In [1]: import numpy as np

In [2]: import numpy.linalg as la

In [3]: np.set_printoptions(suppress=True, linewidth=160)

In [4]: arr = np.loadtxt("layer14.csv", delimiter=",")

In [5]: arr
Out[5]: 
array([[ 2.,  1.,  0.,  2.,  2.,  3.,  2.,  2.,  3.],
       [ 1.,  1.,  2.,  2.,  3.,  3.,  1.,  2.,  2.],
       [ 2.,  0.,  3.,  3.,  1.,  1.,  2.,  2.,  2.],
       [ 2.,  3.,  0.,  2.,  0.,  3.,  2.,  3.,  3.],
       [-1., -2., -6., -4., -7., -6., -1., -4., -3.]])

In [6]: w1 = np.array([[2, 0, 3, 2, 1],
   ...:     [0, 0, 2, 0, 2],
   ...:     [1, 1, 1, 1, 0],
   ...:     [2, 0, 3, 3, 3],
   ...:     [1, 3, 3, 0, 2],
   ...:     [2, 3, 3, 1, 3],
   ...:     [0, 2, 1, 0, 2],
   ...:     [1, 2, 2, 3, 2],
   ...:     [1, 1, 2, 3, 1]])

In [7]: coef = np.array([1, 0, 0, 2, 3])

In [8]: H = np.maximum(arr @ w1 + coef, 0)

In [9]: (H > 0).mean(axis=0)
Out[9]: array([0.8, 0.8, 0.8, 0.8, 0.8])

In [10]: H
Out[10]: 
array([[22., 26., 41., 30., 37.],
       [22., 28., 40., 27., 35.],
       [21., 19., 34., 31., 29.],
       [21., 22., 41., 33., 39.],
       [ 0.,  0.,  0.,  0.,  0.]])

In [11]: la.matrix_rank(H)
Out[11]: np.int64(4)

In [12]: basis = np.array([[0, 1], [0, -2], [1, -1], [1, -3], [0, -1]])

In [13]: H @ basis
Out[13]: 
array([[  71., -198.],
       [  67., -190.],
       [  65., -173.],
       [  74., -202.],
       [   0.,    0.]])

In [14]: Uu, sigma, Vh = la.svd(arr)

In [15]: evecs = Vh[:(sigma > 1e-8).sum()]

In [16]: rng = np.random.default_rng(6467)

In [17]: x = arr[0] + 3 * arr[3] + rng.integers(2) * np.eye(9)[0]

In [18]: x
Out[18]: array([ 9., 10.,  0.,  8.,  2., 12.,  8., 11., 12.])

In [19]: np.round(np.diag(evecs.T @ evecs), 3)
Out[19]: array([0.275, 0.632, 0.817, 0.272, 0.739, 0.451, 0.275, 0.25 , 0.289])

In [20]: la.matrix_rank(np.vstack([arr, x]))
Out[20]: np.int64(5)

In [21]: np.round(arr @ la.pinv(arr) @ arr, 3) + 0
Out[21]: 
array([[ 2.,  1.,  0.,  2.,  2.,  3.,  2.,  2.,  3.],
       [ 1.,  1.,  2.,  2.,  3.,  3.,  1.,  2.,  2.],
       [ 2.,  0.,  3.,  3.,  1.,  1.,  2.,  2.,  2.],
       [ 2.,  3.,  0.,  2.,  0.,  3.,  2.,  3.,  3.],
       [-1., -2., -6., -4., -7., -6., -1., -4., -3.]])

In [22]: E = np.load("dump.npy")

In [23]: E
Out[23]: 
array([[-5,  0,  1, -6, -6, -1, -3],
       [-4,  1,  2, -5, -5,  0, -2],
       [-4,  1,  2, -5, -5,  0, -2],
       [-5,  0,  1, -6, -6, -1, -3],
       [-7, -2, -1, -8, -8, -3, -5]])

In [24]: # column 4 repeats column 3

In [25]: Uu, sigma, Vh = la.svd(E)

In [26]: sigma.round(3) + 0
Out[26]: array([23.728,  4.355,  0.   ,  0.   ,  0.   ])

In [27]: out = Uu[:, :2] @ np.diag(sigma[:2]) @ Vh[:2]

In [28]: la.matrix_rank(out)
Out[28]: np.int64(2)

In [29]: round(la.norm(E - out, 2), 3), round(float(sigma[2]), 3)
Out[29]: (np.float64(0.0), 0.0)

In [30]: la.matrix_rank(E, rtol=0.05)
Out[30]: np.int64(2)

In [31]: np.argsort(-la.norm(E, axis=0).round(6), kind="stable")[:3]
Out[31]: array([3, 4, 0])

In [32]: la.matrix_rank(E, rtol=0.1)
Out[32]: np.int64(2)

In [33]: la.cond(E) > 100
Out[33]: np.True_
